In [1]: import numpy as np

In [2]: from numpy import linalg as LA

In [3]: np.set_printoptions(suppress=True, linewidth=120)

In [4]: M = np.load("mat.npy")

In [5]: M
Out[5]: 
array([[3., 1., 1., 1.],
       [1., 3., 1., 1.],
       [1., 1., 3., 1.],
       [1., 1., 1., 3.]])

In [6]: # equal to its transpose

In [7]: ev, evecs = LA.eigh(M)

In [8]: np.round(evecs.T @ M @ evecs, 2) + 0
Out[8]: 
array([[2., 0., 0., 0.],
       [0., 2., 0., 0.],
       [0., 0., 2., 0.],
       [0., 0., 0., 6.]])

In [9]: np.round(np.abs(evecs[:, -1]), 2)
Out[9]: array([0.5, 0.5, 0.5, 0.5])

In [10]: (ev > 1e-8).sum(), (ev < -1e-8).sum()
Out[10]: (np.int64(4), np.int64(0))

In [11]: np.round(LA.eigvalsh(M + -3 * np.eye(4)), 2)
Out[11]: array([-1., -1., -1.,  3.])

In [12]: np.round(LA.svd(M, compute_uv=False), 2)
Out[12]: array([6., 2., 2., 2.])

In [13]: np.round(LA.eigvalsh(M @ M), 2)
Out[13]: array([ 4.,  4.,  4., 36.])

In [14]: u = np.array([1, -1, 2, 0])

In [15]: A2 = M + np.outer(u, np.eye(4)[3])

In [16]: round(float(LA.det(A2) / LA.det(M)), 2), np.round(1 + LA.solve(M, u)[3], 2)
Out[16]: (0.83, np.float64(0.83))

In [17]: LA.matrix_rank(A2 - M)
Out[17]: np.int64(1)

In [18]: A2
Out[18]: 
array([[3., 1., 1., 2.],
       [1., 3., 1., 0.],
       [1., 1., 3., 3.],
       [1., 1., 1., 3.]])

In [19]: K = np.load("dump.npy")

In [20]: K
Out[20]: 
array([[7, 7, 8],
       [5, 5, 6],
       [3, 3, 4],
       [5, 5, 6]])

In [21]: # column 1 repeats column 0

In [22]: np.unique(K.round(6), axis=0).shape
Out[22]: (3, 3)

In [23]: np.abs(np.diag(LA.qr(K)[1])) > 1e-9
Out[23]: array([ True, False,  True])

In [24]: np.round(K @ LA.pinv(K) @ K, 2)
Out[24]: 
array([[7., 7., 8.],
       [5., 5., 6.],
       [3., 3., 4.],
       [5., 5., 6.]])

In [25]: np.allclose(K[:-1].T @ LA.lstsq(K[:-1].T, K[-1])[0], K[-1])
Out[25]: True

In [26]: LA.lstsq(K[:-1].T, K[-1])[2]
Out[26]: np.int32(2)

In [27]: LA.cond(K) > 100
Out[27]: np.True_

In [28]: np.round(LA.norm(K, 2) / LA.norm(K), 2)
Out[28]: np.float64(1.0)

In [29]: left, sig, VT = LA.svd(K)

In [30]: evecs = VT[:(sig > 1e-8).sum()]

In [31]: rng = np.random.default_rng(9308)

In [32]: x0 = K[1] + -3 * K[0] + rng.integers(2) * np.eye(3)[1]

In [33]: x0
Out[33]: array([-16., -16., -18.])

In [34]: round(LA.norm(x0 - evecs.T @ evecs @ x0), 2)
Out[34]: np.float64(0.0)

In [35]: np.allclose(evecs.T @ evecs @ x0, x0)
Out[35]: True

In [36]: np.round(np.diag(evecs.T @ evecs), 2)
Out[36]: array([0.5, 0.5, 1. ])

In [37]: A2 = K + rng.integers(-2, 3, (4, 2)) @ rng.integers(-2, 3, (2, 3))

In [38]: A2
Out[38]: 
array([[12,  1, 10],
       [10, -1,  8],
       [ 1,  3,  2],
       [ 3,  9,  6]])

In [39]: np.round(LA.svd(A2 - K, compute_uv=False), 2) + 0
Out[39]: array([12.28,  2.68,  0.  ])

In [40]: np.abs(A2 - K).sum(axis=1)
Out[40]: array([13, 13,  4,  6])

In [41]: O = A2.astype(float).copy()

In [42]: for j in range(3):
    ...:     O[:, j] -= O[:, :j] @ (O[:, :j].T @ O[:, j])
    ...:     O[:, j] /= LA.norm(O[:, j])
    ...: 

In [43]: O.round(2)
Out[43]: 
array([[ 0.75, -0.05, -0.66],
       [ 0.63, -0.24,  0.74],
       [ 0.06,  0.31,  0.05],
       [ 0.19,  0.92,  0.14]])

In [44]: A2 = np.array([[1, 1], [1, -1]])

In [45]: X = np.kron(A2, np.kron(A2, A2))[rng.permutation(8)][:3]

In [46]: X
Out[46]: 
array([[ 1, -1,  1, -1, -1,  1, -1,  1],
       [ 1, -1, -1,  1,  1, -1, -1,  1],
       [ 1, -1,  1, -1,  1, -1,  1, -1]])

In [47]: np.round(LA.norm(X), 2)
Out[47]: np.float64(4.9)

In [48]: np.count_nonzero(X)
Out[48]: np.int64(24)

In [49]: LA.matrix_rank(X)
Out[49]: np.int64(3)

In [50]: A2 = np.array([[0, 2], [1, 2], [1, 1], [1, 2], [1, 1], [0, 0], [2, 1], [0, 1]])

In [51]: np.einsum("ij,ij->i", X, X)
Out[51]: array([8, 8, 8])

In [52]: np.einsum("ik,kj->ji", X, A2)
Out[52]: 
array([[-4, -2,  2],
       [-2,  2,  0]])

In [53]: LA.matrix_rank(X @ A2)
Out[53]: np.int64(2)

In [54]: W1 = np.array([[3, 1, 3],
    ...:     [2, 3, 1],
    ...:     [1, 0, 0],
    ...:     [3, 2, 2],
    ...:     [3, 0, 1],
    ...:     [2, 1, 0],
    ...:     [1, 3, 3],
    ...:     [2, 1, 3]])

In [55]: coef = np.array([0, -2, 1])

In [56]: H = np.maximum(X @ W1 + coef, 0)

In [57]: LA.matrix_rank(H)
Out[57]: np.int64(2)

In [58]: np.round((H > 0).mean(axis=0), 2)
Out[58]: array([0.33, 0.  , 0.67])

In [59]: basis = np.array([[-2, -2], [-1, 0], [-2, -2]])

In [60]: W1 @ basis
Out[60]: 
array([[-13, -12],
       [ -9,  -6],
       [ -2,  -2],
       [-12, -10],
       [ -8,  -8],
       [ -5,  -4],
       [-11,  -8],
       [-11, -10]])

In [61]: x0 = np.array([1, 1, 2, 0, 1, 3, 2, 2])

In [62]: (X @ x0).argmax()
Out[62]: np.int64(0)

In [63]: LA.norm(X @ x0) <= LA.norm(X, 2) * LA.norm(x0) + 1e-9
Out[63]: np.True_

In [64]: X @ x0
Out[64]: array([ 4, -4,  0])

In [65]: (X * x0).sum(axis=1)
Out[65]: array([ 4, -4,  0])

In [66]: feats = np.loadtxt("case18.csv", delimiter=",")

In [67]: feats.round(2)
Out[67]: 
array([[0.27, 0.36, 0.36],
       [0.29, 0.29, 0.43],
       [0.2 , 0.  , 0.8 ]])

In [68]: ev, evecs = LA.eig(feats)

In [69]: np.round(np.sort(LA.eigvals(feats.T)), 2)
Out[69]: array([-0.03,  0.39,  1.  ])

In [70]: np.round(np.prod(ev), 2)
Out[70]: np.float64(-0.01)

In [71]: np.round(np.sort(LA.eigvals(feats @ feats)), 2) + 0
Out[71]: array([0.  , 0.15, 1.  ])

In [72]: ev.round(2)
Out[72]: array([ 1.  , -0.03,  0.39])

In [73]: np.round(feats @ np.ones(3), 2)
Out[73]: array([1., 1., 1.])

In [74]: np.round(LA.matrix_power(feats, 2), 2)
Out[74]: 
array([[0.25, 0.2 , 0.55],
       [0.25, 0.19, 0.57],
       [0.21, 0.07, 0.71]])

In [75]: feats.sum(axis=1)
Out[75]: array([1., 1., 1.])

In [76]: np.round(np.sort(np.abs(LA.eigvals(feats)))[::-1], 2)
Out[76]: array([1.  , 0.39, 0.03])

In [77]: pr = np.eye(3)[0]

In [78]: for _ in range(4):
    ...:     pr = pr @ feats
    ...:     print(pr.round(2))
    ...: 
[0.27 0.36 0.36]
[0.25 0.2  0.55]
[0.24 0.15 0.62]
[0.23 0.13 0.64]

In [79]: A2 = np.array([[3, 0, 3], [2, 1, 1], [2, 1, 0]])

In [80]: LA.matrix_rank(np.vstack([feats, A2.T]))
Out[80]: np.int64(3)

In [81]: np.round(np.einsum("ik,kj->ji", feats, A2), 2)
Out[81]: 
array([[2.27, 2.29, 2.2 ],
       [0.73, 0.71, 0.8 ],
       [1.18, 1.14, 0.6 ]])

In [82]: np.round(A2.T @ feats.T, 2)
Out[82]: 
array([[2.27, 2.29, 2.2 ],
       [0.73, 0.71, 0.8 ],
       [1.18, 1.14, 0.6 ]])

In [83]: np.vstack([feats, A2.T]).shape
Out[83]: (6, 3)

In [84]: np.round(feats @ A2, 2)
Out[84]: 
array([[2.27, 0.73, 1.18],
       [2.29, 0.71, 1.14],
       [2.2 , 0.8 , 0.6 ]])

In [85]: LA.matrix_rank(feats @ A2)
Out[85]: np.int64(3)

In [86]: np.round(np.einsum("ij->j", feats), 2)
Out[86]: array([0.76, 0.65, 1.59])

In [87]: O, R = LA.qr(feats)

In [88]: R.round(2)
Out[88]: 
array([[-0.44, -0.41, -0.86],
       [ 0.  ,  0.22, -0.45],
       [ 0.  ,  0.  ,  0.11]])

In [89]: round(float(np.trace(O @ O.T)), 2)
Out[89]: 3.0

In [90]: round(abs(R[0, 0]), 2), round(float(LA.norm(feats[:, 0])), 2)
Out[90]: (np.float64(0.44), 0.44)

In [91]: A2 = np.array([[3, 1], [3, 2]])

In [92]: basis = np.array([[3]])

In [93]: arr = np.block([[A2, np.array([[2], [1]])], [np.zeros((1, 2)), basis]])

In [94]: arr
Out[94]: 
array([[3., 1., 2.],
       [3., 2., 1.],
       [0., 0., 3.]])

In [95]: A2 = np.array([[-2, 0], [-1, -1], [1, 1]])

In [96]: LA.matrix_rank(np.vstack([arr, A2.T]))
Out[96]: np.int64(3)

In [97]: np.einsum("ik,kj->ji", arr, A2)
Out[97]: 
array([[-5., -7.,  3.],
       [ 1., -1.,  3.]])

In [98]: arr @ A2
Out[98]: 
array([[-5.,  1.],
       [-7., -1.],
       [ 3.,  3.]])

In [99]: LA.matrix_rank(arr @ A2)
Out[99]: np.int64(2)

In [100]: np.vstack([arr, A2.T]).shape
Out[100]: (5, 3)

In [101]: np.einsum("ij,ij->i", arr, arr)
Out[101]: array([14., 14.,  9.])

In [102]: A2.T @ arr.T
Out[102]: 
array([[-5., -7.,  3.],
       [ 1., -1.,  3.]])

In [103]: lab = rng.permutation(3)

In [104]: A2 = arr[:, lab] * rng.choice([-1, 1], 3)

In [105]: A2
Out[105]: 
array([[ 1., -3., -2.],
       [ 2., -3., -1.],
       [ 0., -0., -3.]])

In [106]: left, _, VT = LA.svd(arr.T @ A2)

In [107]: np.round(LA.lstsq(arr, A2)[0], 2) + 0
Out[107]: 
array([[ 0., -1.,  0.],
       [ 1.,  0.,  0.],
       [ 0.,  0., -1.]])

In [108]: proj = np.triu(np.array([[7, -4, 5], [3, -6, -8], [8, -8, 8]]), 1) + np.eye(3)

In [109]: A2 = proj @ arr @ LA.inv(proj)

In [110]: proj @ arr - arr @ proj
Out[110]: 
array([[-12.,   4.,   4.],
       [  0.,  12., -23.],
       [  0.,   0.,   0.]])

In [111]: np.round(np.poly(A2), 2)
Out[111]: array([ 1., -8., 18., -9.])

In [112]: A2
Out[112]: 
array([[  -9.,  -43., -286.],
       [   3.,   14.,   74.],
       [   0.,    0.,    3.]])

In [113]: round(LA.det(A2), 2)
Out[113]: np.float64(9.0)

In [114]: LA.matrix_rank(A2)
Out[114]: np.int64(3)

In [115]: np.trace(A2), np.trace(arr)
Out[115]: (np.float64(8.0), np.float64(8.0))

In [116]: np.round(LA.eigvals(A2), 2)
Out[116]: array([0.7, 4.3, 3. ])

In [117]: np.einsum("ii->", A2)
Out[117]: np.float64(8.0)

In [118]: round(LA.det(2 * A2), 2), np.round(LA.det(A2), 2)
Out[118]: (np.float64(72.0), np.float64(9.0))

In [119]: np.einsum("ij,ji->", A2, A2)
Out[119]: np.float64(28.0)

In [120]: round(float(LA.det(arr.T)), 2)
Out[120]: 9.0

In [121]: np.round(np.poly(arr), 2)
Out[121]: array([ 1., -8., 18., -9.])

In [122]: np.einsum("ij,ji->", arr, arr)
Out[122]: np.float64(28.0)

In [123]: A = np.load("arr.npy")

In [124]: A
Out[124]: 
array([[ 0,  5,  4],
       [-5, -3,  4],
       [ 3, -3,  0]])

In [125]: lab = rng.permutation(3)

In [126]: lab
Out[126]: array([0, 2, 1])

In [127]: A2 = A[lab][:, lab]

In [128]: A2
Out[128]: 
array([[ 0,  4,  5],
       [ 3,  0, -3],
       [-5,  4, -3]])

In [129]: np.round(np.sort(np.abs(LA.eigvals(A2))), 2)
Out[129]: array([3.36, 6.81, 6.81])

In [130]: np.diag(A2)
Out[130]: array([ 0,  0, -3])

In [131]: np.trace(A2)
Out[131]: np.int64(-3)

In [132]: u = np.array([1, 1, 0, 0]) + 0.5

In [133]: J = np.eye(4) - 2 * np.outer(u, u) / (u @ u)

In [134]: J.round(2)
Out[134]: 
array([[ 0.1, -0.9, -0.3, -0.3],
       [-0.9,  0.1, -0.3, -0.3],
       [-0.3, -0.3,  0.9, -0.1],
       [-0.3, -0.3, -0.1,  0.9]])

In [135]: # keeps lengths

In [136]: ev, evecs = LA.eig(J)

In [137]: np.round(np.sort(LA.eigvals(LA.inv(J))), 2)
Out[137]: array([-1.,  1.,  1.,  1.])

In [138]: round(float(np.prod(ev)), 2)
Out[138]: -1.0

In [139]: np.round(J @ evecs[:, 0] - ev[0] * evecs[:, 0], 2) + 0
Out[139]: array([0., 0., 0., 0.])

In [140]: u = np.array([3, 2, 0, 1])

In [141]: A2 = J + np.outer(u, np.eye(4)[2])

In [142]: A2.round(2)
Out[142]: 
array([[ 0.1, -0.9,  2.7, -0.3],
       [-0.9,  0.1,  1.7, -0.3],
       [-0.3, -0.3,  0.9, -0.1],
       [-0.3, -0.3,  0.9,  0.9]])

In [143]: LA.matrix_rank(A2 - J)
Out[143]: np.int64(1)

In [144]: m1 = np.loadtxt("x.csv", delimiter=",")

In [145]: m1.round(2)
Out[145]: 
array([[ 0.87, -0.5 ,  0.  ],
       [ 0.5 ,  0.87,  0.  ],
       [ 0.  ,  0.  ,  1.  ]])

In [146]: m1[1] @ m1[0]
Out[146]: np.float64(0.0)

In [147]: np.round(LA.norm(m1[1], 1), 2), round(LA.norm(m1[1], np.inf), 2)
Out[147]: (np.float64(1.37), np.float64(0.87))

In [148]: np.round(LA.norm(m1, axis=1), 2)
Out[148]: array([1., 1., 1.])

In [149]: A2 = LA.inv(m1)

In [150]: np.round(LA.det(m1) * A2, 2)
Out[150]: 
array([[ 0.87,  0.5 ,  0.  ],
       [-0.5 ,  0.87,  0.  ],
       [ 0.  ,  0.  ,  1.  ]])

In [151]: round(LA.det(m1) * LA.det(A2), 2)
Out[151]: np.float64(1.0)

In [152]: np.round(LA.inv(A2), 2)
Out[152]: 
array([[ 0.87, -0.5 ,  0.  ],
       [ 0.5 ,  0.87,  0.  ],
       [ 0.  ,  0.  ,  1.  ]])

In [153]: (np.abs(A2) > 1e-9).astype(int)
Out[153]: 
array([[1, 1, 0],
       [1, 1, 0],
       [0, 0, 1]])

In [154]: A2.round(2)
Out[154]: 
array([[ 0.87,  0.5 ,  0.  ],
       [-0.5 ,  0.87,  0.  ],
       [ 0.  ,  0.  ,  1.  ]])

In [155]: left, sig, VT = LA.svd(m1, full_matrices=False)

In [156]: np.round(np.cumsum(sig ** 2) / np.sum(sig ** 2), 2)
Out[156]: array([0.33, 0.67, 1.  ])

In [157]: (sig > 1e-8).sum()
Out[157]: np.int64(3)

In [158]: np.round(left.T @ left, 2) + 0
Out[158]: 
array([[1., 0., 0.],
       [0., 1., 0.],
       [0., 0., 1.]])

In [159]: np.round(left.T @ m1 @ VT.T, 2) + 0
Out[159]: 
array([[1., 0., 0.],
       [0., 1., 0.],
       [0., 0., 1.]])

In [160]: sig / sig[0]
Out[160]: array([1., 1., 1.])

In [161]: x0 = np.array([4, 6, 9])

In [162]: h = np.maximum(m1 @ x0, 0)

In [163]: np.round(np.tanh(m1 @ x0), 2)
Out[163]: array([0.43, 1.  , 1.  ])

In [164]: np.round(m1 * (h > 1e-9)[:, None], 2)
Out[164]: 
array([[ 0.87, -0.5 ,  0.  ],
       [ 0.5 ,  0.87,  0.  ],
       [ 0.  ,  0.  ,  1.  ]])

In [165]: np.round(np.maximum(m1 @ x0, 0) - np.maximum(-m1 @ x0, 0), 2)
Out[165]: array([0.46, 7.2 , 9.  ])

In [166]: np.flatnonzero(h > 1e-9)
Out[166]: array([0, 1, 2])
